$ python -q
>>> import numpy as np
>>> np.set_printoptions(precision=3, suppress=True, linewidth=100, sign=" ")
>>> K = np.load("data.npy")
>>> K
array([[-3.556, -0.186,  0.495],
       [-2.487, -0.416,  0.19 ],
       [-2.116, -0.444,  0.123],
       [-1.768, -0.435,  0.077],
       [-0.752, -0.248,  0.011],
       [-0.023, -0.009,  0.   ],
       [ 0.047,  0.018,  0.   ],
       [ 0.406,  0.16 ,  0.002],
       [ 1.793,  0.803,  0.036],
       [ 3.204,  1.558,  0.093],
       [13.729,  8.325,  0.688],
       [20.227, 12.868,  1.072]])
>>> round(np.log10(np.linalg.cond(K)))
2
>>> np.linalg.cond(K) > 100
np.True_
>>> np.linalg.matrix_rank(K, rtol=0.1)
np.int64(1)
>>> M2 = np.c_[K[:, :2] @ np.array([[3, -1], [3, 1]]), np.array([0, 0, 0, 3, 2, 0, 1, 1, 4, 3, 1, 4])]
>>> M2
array([[-11.226,   3.37 ,   0.   ],
       [ -8.709,   2.071,   0.   ],
       [ -7.68 ,   1.672,   0.   ],
       [ -6.609,   1.333,   3.   ],
       [ -3.   ,   0.504,   2.   ],
       [ -0.096,   0.014,   0.   ],
       [  0.195,  -0.029,   1.   ],
       [  1.698,  -0.246,   1.   ],
       [  7.788,  -0.99 ,   4.   ],
       [ 14.286,  -1.646,   3.   ],
       [ 66.162,  -5.404,   1.   ],
       [ 99.285,  -7.359,   4.   ]])
>>> np.round(np.linalg.lstsq(K, M2[:, 0])[0], 3) + 0
array([ 3.,  3.,  0.])
>>> np.linalg.matrix_rank(M2)
np.int64(3)
>>> Xs = M2 - M2.mean(axis=0)
>>> left, s, VT = np.linalg.svd(Xs, full_matrices=False)
>>> s
array([ 113.976,    4.759,    2.449])
>>> np.abs(VT[0]).argmax()
np.int64(0)
>>> np.linalg.matrix_rank(Xs)
np.int64(3)
>>> C2 = np.cov(K, rowvar=False)
>>> round(np.corrcoef(K[:, 1], K[:, 0])[0, 1], 3)
np.float64(0.988)
>>> np.median(K, axis=0)
array([ 0.012,  0.004,  0.085])
>>> np.polyfit(K[:, 1], K[:, 0], 1)
array([ 1.674, -0.677])
>>> np.argsort(-K.std(axis=0).round(6), kind="stable")
array([ 0,  1,  2])
>>> K.std(axis=0)
array([ 6.89 ,  4.065,  0.328])
>>> C2.shape
(3, 3)
>>> np.linalg.eigvalsh(C2)[::-1]
array([ 69.573,   0.355,   0.001])
>>> D = np.linalg.norm(K[:, None] - K[None], axis=-1)
>>> D[9].round(6).argsort(kind="stable")[:4]
array([ 9,  8,  7,  6])
>>> D.shape
(12, 12)
>>> D.mean(axis=1).argmax()
np.int64(11)
>>> D[9]
array([  6.993,   6.024,   5.684,   5.357,   4.35 ,   3.589,   3.514,   3.129,   1.601,   0.   ,
        12.527,  20.461])
>>> np.linalg.norm(K, axis=1)
array([  3.595,   2.529,   2.166,   1.822,   0.792,   0.025,   0.05 ,   0.436,   1.965,   3.564,
        16.071,  23.997])
>>> (D + 1e9 * np.eye(12)).round(6).argmin(axis=1)
array([  1,   2,   3,   2,   5,   6,   5,   6,   7,   8,  11,  10])
>>> np.unravel_index(D.round(6).argmax(), D.shape)
(np.int64(0), np.int64(11))
>>> A = np.array([[-2.0, 0.0, 0.0], [0.0, -2.0, -3.0], [0.0, -3.0, -2.0]])
>>> A
array([[-2.,  0.,  0.],
       [ 0., -2., -3.],
       [ 0., -3., -2.]])
>>> # 2 blocks once reordered
>>> th = np.radians(30)
>>> Rm = np.eye(3)
>>> Rm[2, 2] = Rm[0, 0] = np.cos(th)
>>> Rm[2, 0], Rm[0, 2] = -np.sin(th), np.sin(th)
>>> Rm
array([[ 0.866,  0.   ,  0.5  ],
       [ 0.   ,  1.   ,  0.   ],
       [-0.5  ,  0.   ,  0.866]])
>>> M2 = A @ Rm.T
>>> np.linalg.svd(A, compute_uv=False), np.linalg.svd(M2, compute_uv=False)
(array([ 5.,  2.,  1.]), array([ 5.,  2.,  1.]))
>>> np.allclose(np.linalg.norm(A, axis=1), np.linalg.norm(M2, axis=1))
True
>>> np.allclose(A @ A.T, M2 @ M2.T)
True
>>> np.round(np.linalg.det(Rm), 3), round(np.trace(Rm), 3)
(np.float64(1.0), np.float64(2.732))
>>> M2 = A / np.linalg.norm(A, axis=1, keepdims=True)
>>> C2 = M2 @ M2.T
>>> C2
array([[ 1.   ,  0.   ,  0.   ],
       [ 0.   ,  1.   ,  0.923],
       [ 0.   ,  0.923,  1.   ]])
>>> (C2 - 2 * np.eye(3)).round(6).argmax(axis=1)
array([ 1,  2,  1])
>>> evals, vecs = np.linalg.eig(A)
>>> np.sort(np.linalg.eigvals(np.linalg.inv(A)))
array([-0.5, -0.2,  1. ])
>>> np.round(A @ vecs[:, 0] - evals[0] * vecs[:, 0], 3) + 0
array([ 0.,  0.,  0.])
>>> rng = np.random.default_rng(7128)
>>> labels = rng.integers(0, 3, 4)
>>> M = np.triu((labels[:, None] == labels) & (rng.random((4, 4)) < 0.8), 1).astype(int)
>>> M += M.T
>>> M
array([[ 0,  0,  0,  0],
       [ 0,  0,  0,  0],
       [ 0,  0,  0,  1],
       [ 0,  0,  1,  0]])
>>> round(np.linalg.norm(M, 2) / np.linalg.norm(M), 3)
np.float64(0.707)
>>> np.linalg.matrix_rank(M, rtol=0.1)
np.int64(2)
>>> np.linalg.cond(M) > 100
np.True_
>>> np.argsort(-np.linalg.norm(M, axis=0).round(6), kind="stable")[:3]
array([ 2,  3,  0])
>>> M.T @ M
array([[ 0,  0,  0,  0],
       [ 0,  0,  0,  0],
       [ 0,  0,  1,  0],
       [ 0,  0,  0,  1]])
>>> M[:, 0] @ M[:, 3]
np.int64(0)
>>> np.linalg.norm(M, axis=0)
array([ 0.,  0.,  1.,  1.])
>>> r0 = np.array([0, 1, 0])
>>> M2 = A + np.outer(r0, np.eye(3)[1])
>>> round(float(np.linalg.det(M2) / np.linalg.det(A)), 3), np.round(1 + np.linalg.solve(A, r0)[1], 3)
(1.4, np.float64(1.4))
>>> np.round(np.linalg.det(M[::-1]), 3)
np.float64(0.0)
>>> np.round(np.linalg.det(M.T), 3)
np.float64(0.0)
>>> round(np.linalg.eigvals(M).sum().real, 3)
np.float64(0.0)
>>> np.einsum("ij,ji->", M, M)
np.int64(2)
>>> np.einsum("ii->", M)
np.int64(0)
>>> np.poly(M)
array([ 1.,  0., -1.,  0.,  0.])
>>> labels = rng.permutation(4)
>>> labels
array([ 1,  2,  0,  3])
>>> M2 = M[labels][:, labels]
>>> np.diag(M2)
array([ 0,  0,  0,  0])
>>> M2
array([[ 0,  0,  0,  0],
       [ 0,  0,  0,  1],
       [ 0,  0,  0,  0],
       [ 0,  1,  0,  0]])
>>> np.round(np.linalg.det(M2), 3), round(np.linalg.det(M[labels]), 3)
(np.float64(0.0), np.float64(0.0))
>>> arr = np.array([[9, 3, 6], [3, 1, 2], [6, 2, 4]])
>>> evals, vecs = np.linalg.eigh(arr)
>>> x0 = np.array([-2, 0, 2])
>>> (np.sign(vecs[:, -1].round(6)) == np.sign(vecs[0, -1].round(6))).astype(int)
array([ 1,  1,  1])
>>> evals, vecs = np.linalg.eigh(arr)
>>> np.round(np.linalg.svd(arr, compute_uv=False), 3) + 0
array([ 14.,   0.,   0.])
>>> (evals > 1e-8).sum(), (evals < -1e-8).sum()
(np.int64(1), np.int64(0))
>>> np.round(evals.sum(), 3), np.trace(arr)
(np.float64(14.0), np.int64(14))
>>> vecs @ np.diag(evals) @ vecs.T
array([[ 9.,  3.,  6.],
       [ 3.,  1.,  2.],
       [ 6.,  2.,  4.]])
>>> rank = np.linalg.matrix_rank(arr)
>>> rank
np.int64(1)
>>> ns = np.linalg.svd(arr)[2][rank:].T
>>> [int(np.linalg.matrix_rank(arr[:, :j + 1])) for j in range(3)]
[1, 1, 1]
>>> [int(np.linalg.matrix_rank(arr[:i])) for i in range(1, len(arr) + 1)]
[1, 1, 1]
>>> C2 = arr.T @ arr
>>> np.allclose(C2, C2.T)
True
>>> np.trace(C2), (arr ** 2).sum()
(np.int64(196), np.int64(196))
>>> J = np.array([[1, 2, -3, 3], [2, 4, -3, 3], [4, 0, -4, 4], [3, 4, -2, 2]])
>>> # looks like rank 3
>>> [round(float(x), 3) for x in np.linalg.svd(J, compute_uv=False)[:3]]
[11.113, 3.875, 1.868]
>>> np.linalg.cond(J) > 100
np.True_
>>> M2 = J[0, 0] * J[1:] - np.outer(J[1:, 0], J[0])
>>> M2
array([[ 0,  0,  3, -3],
       [ 0, -8,  8, -8],
       [ 0, -2,  7, -7]])
>>> np.flatnonzero(~M2.round(6).any(axis=1))
array([], dtype=int64)
>>> np.linalg.matrix_rank(M2), np.linalg.matrix_rank(J)
(np.int64(2), np.int64(3))
>>> x0 = np.array([1, 3, 2, -1])
>>> h = np.maximum(J @ x0, 0)
>>> J * (h > 1e-9)[:, None]
array([[ 0,  0,  0,  0],
       [ 2,  4, -3,  3],
       [ 0,  0,  0,  0],
       [ 3,  4, -2,  2]])
>>> J.T @ h
array([ 37,  56, -33,  33])
>>> np.tanh(J @ x0)
array([-0.964,  1.   , -1.   ,  1.   ])
>>> np.flatnonzero(h > 1e-9)
array([ 1,  3])
>>> h
array([ 0,  5,  0,  9])
>>> left, s, VT = np.linalg.svd(J)
>>> vecs = VT[:(s > 1e-8).sum()]
>>> x0 = J[3] + 2 * J[1] + rng.integers(2) * np.eye(4)[1]
>>> x0
array([ 7., 13., -8.,  8.])
>>> np.allclose(vecs.T @ vecs @ x0, x0)
True
>>> np.round(vecs.T @ vecs, 3) + 0
array([[ 1. ,  0. ,  0. ,  0. ],
       [ 0. ,  1. ,  0. ,  0. ],
       [ 0. ,  0. ,  0.5, -0.5],
       [ 0. ,  0. , -0.5,  0.5]])
>>> np.round(np.linalg.norm(x0 - vecs.T @ vecs @ x0), 3)
np.float64(0.0)
>>> np.allclose(J @ J.T, J.T @ J)
False
>>> np.trace(J)
np.int64(3)
>>> J @ J
array([[  2,  22,  -3,   3],
       [  7,  32, -12,  12],
       [  0,  24,  -4,   4],
       [  9,  30, -17,  17]])
>>> np.linalg.determinant(J)
Traceback (most recent call last):
  File "<python-input-121>", line 1, in <module>
    np.linalg.determinant(J)
    ^^^^^^^^^^^^^^^^^^^^^
AttributeError: module 'numpy.linalg' has no attribute 'determinant'
>>> np.linalg.matrix_power(J, 3)
array([[ 43, 104, -66,  66],
       [ 59, 190, -93,  93],
       [ 44, 112, -64,  64],
       [ 52, 206, -83,  83]])
>>> np.round(np.linalg.det(J), 3)
np.float64(0.0)
>>> F = np.array([[0, 2, 2, 1], [1, 3, 3, 2], [1, 3, 3, 2], [-1, 1, 1, 0]])
>>> F
array([[ 0,  2,  2,  1],
       [ 1,  3,  3,  2],
       [ 1,  3,  3,  2],
       [-1,  1,  1,  0]])
>>> # rows and columns are dependent
>>> x0 = np.array([-1, -1, 3, -1])
>>> h = np.maximum(F @ x0, 0)
>>> F.T @ h
array([  3,  27,  27,  15])
